% python3 -q
>>> import numpy as np
>>> np.set_printoptions(precision=1, suppress=True, linewidth=100)
>>> W0 = np.array([[0.7, 0.1, 1.3],
...     [2.6, 1.2, -0.1],
...     [-0.5, 1.2, -2.0],
...     [2.3, 1.5, -0.2],
...     [-0.2, 1.9, 1.3],
...     [-1.7, 1.6, -1.1],
...     [0.4, -1.5, -1.5],
...     [2.4, 1.5, 0.1],
...     [0.5, 1.3, 0.2],
...     [-0.6, 0.6, 0.6],
...     [1.1, -0.9, 0.0],
...     [-0.9, -0.6, -0.6],
...     [-0.4, -0.4, 1.2],
...     [-0.4, -1.6, -0.9],
...     [1.3, -0.4, 0.0],
...     [0.3, -0.7, 0.1],
...     [0.7, -0.8, -0.2],
...     [0.1, -0.4, 0.3],
...     [0.3, 0.2, 0.1],
...     [-0.6, -0.4, -0.1],
...     [0.5, 0.7, 0.6],
...     [1.2, 1.3, -0.9],
...     [0.8, 1.7, 1.1],
...     [-0.2, 1.5, 0.6]])
>>> W0[10] *= 20
>>> print(W0)
[[  0.7   0.1   1.3]
 [  2.6   1.2  -0.1]
 [ -0.5   1.2  -2. ]
 [  2.3   1.5  -0.2]
 [ -0.2   1.9   1.3]
 [ -1.7   1.6  -1.1]
 [  0.4  -1.5  -1.5]
 [  2.4   1.5   0.1]
 [  0.5   1.3   0.2]
 [ -0.6   0.6   0.6]
 [ 22.  -18.    0. ]
 [ -0.9  -0.6  -0.6]
 [ -0.4  -0.4   1.2]
 [ -0.4  -1.6  -0.9]
 [  1.3  -0.4   0. ]
 [  0.3  -0.7   0.1]
 [  0.7  -0.8  -0.2]
 [  0.1  -0.4   0.3]
 [  0.3   0.2   0.1]
 [ -0.6  -0.4  -0.1]
 [  0.5   0.7   0.6]
 [  1.2   1.3  -0.9]
 [  0.8   1.7   1.1]
 [ -0.2   1.5   0.6]]
>>> T = np.stack([W0, -1 * W0, W0[::-1]])
>>> print(np.linalg.matrix_rank(T.reshape(3, -1)))
2
>>> print(np.einsum("bij,cij->bc", T, T))
[[ 883.2 -883.2   54.7]
 [-883.2  883.2  -54.7]
 [  54.7  -54.7  883.2]]
>>> print(T.shape)
(3, 24, 3)
>>> A = np.array([[-2.0, 0.0, 0.0], [0.0, -2.0, 0.0], [0.0, 0.0, -2.0]])
>>> evals, V = np.linalg.eigh(A)
>>> vec = np.array([1, 1, 2])
>>> print(vec @ A @ vec / (vec @ vec), evals[0], evals[-1])
-2.0 -2.0 -2.0
>>> print(V * np.abs(evals) @ V.T)
[[2. 0. 0.]
 [0. 2. 0.]
 [0. 0. 2.]]
>>> print(vec @ A @ vec)
-12.0
>>> print(np.linalg.eigvalsh(A[1:, 1:]))
[-2. -2.]
>>> q, V = np.linalg.qr(A[:, :2])[0], np.linalg.qr(A[:, 2:])[0]
>>> sigma = np.linalg.svd(q.T @ V, compute_uv=False)
>>> print((sigma > 0.9).sum())
0
>>> print(np.round(np.linalg.norm(q @ q.T - V @ V.T, 2), 1))
1.0
>>> print(sigma)
[0.]
>>> M = np.load("layer9.npy")
>>> print(M)
[[13.5 14.7 14.4]
 [11.3 16.4 14.5]
 [11.9 15.4 16.1]
 [10.6 13.6 17.6]
 [11.4 13.8 15.8]
 [12.5 13.7 14.9]
 [10.9 13.6 14.6]
 [10.7 14.4 15.1]
 [13.  16.9 14.8]
 [10.7 14.5 13.7]]
>>> cent = M[[6, 8]].astype(float)
>>> for _ in range(5):
...     lab = np.linalg.norm(M[:, None] - cent, axis=-1).argmin(axis=1)
...     cent = np.array([M[lab == j].mean(axis=0) for j in range(2)])
... 
>>> print(lab)
[1 1 1 0 0 0 0 0 1 0]
>>> print(np.abs(cent[1] - cent[0]).argmax())
1
>>> print(np.bincount(lab))
[6 4]
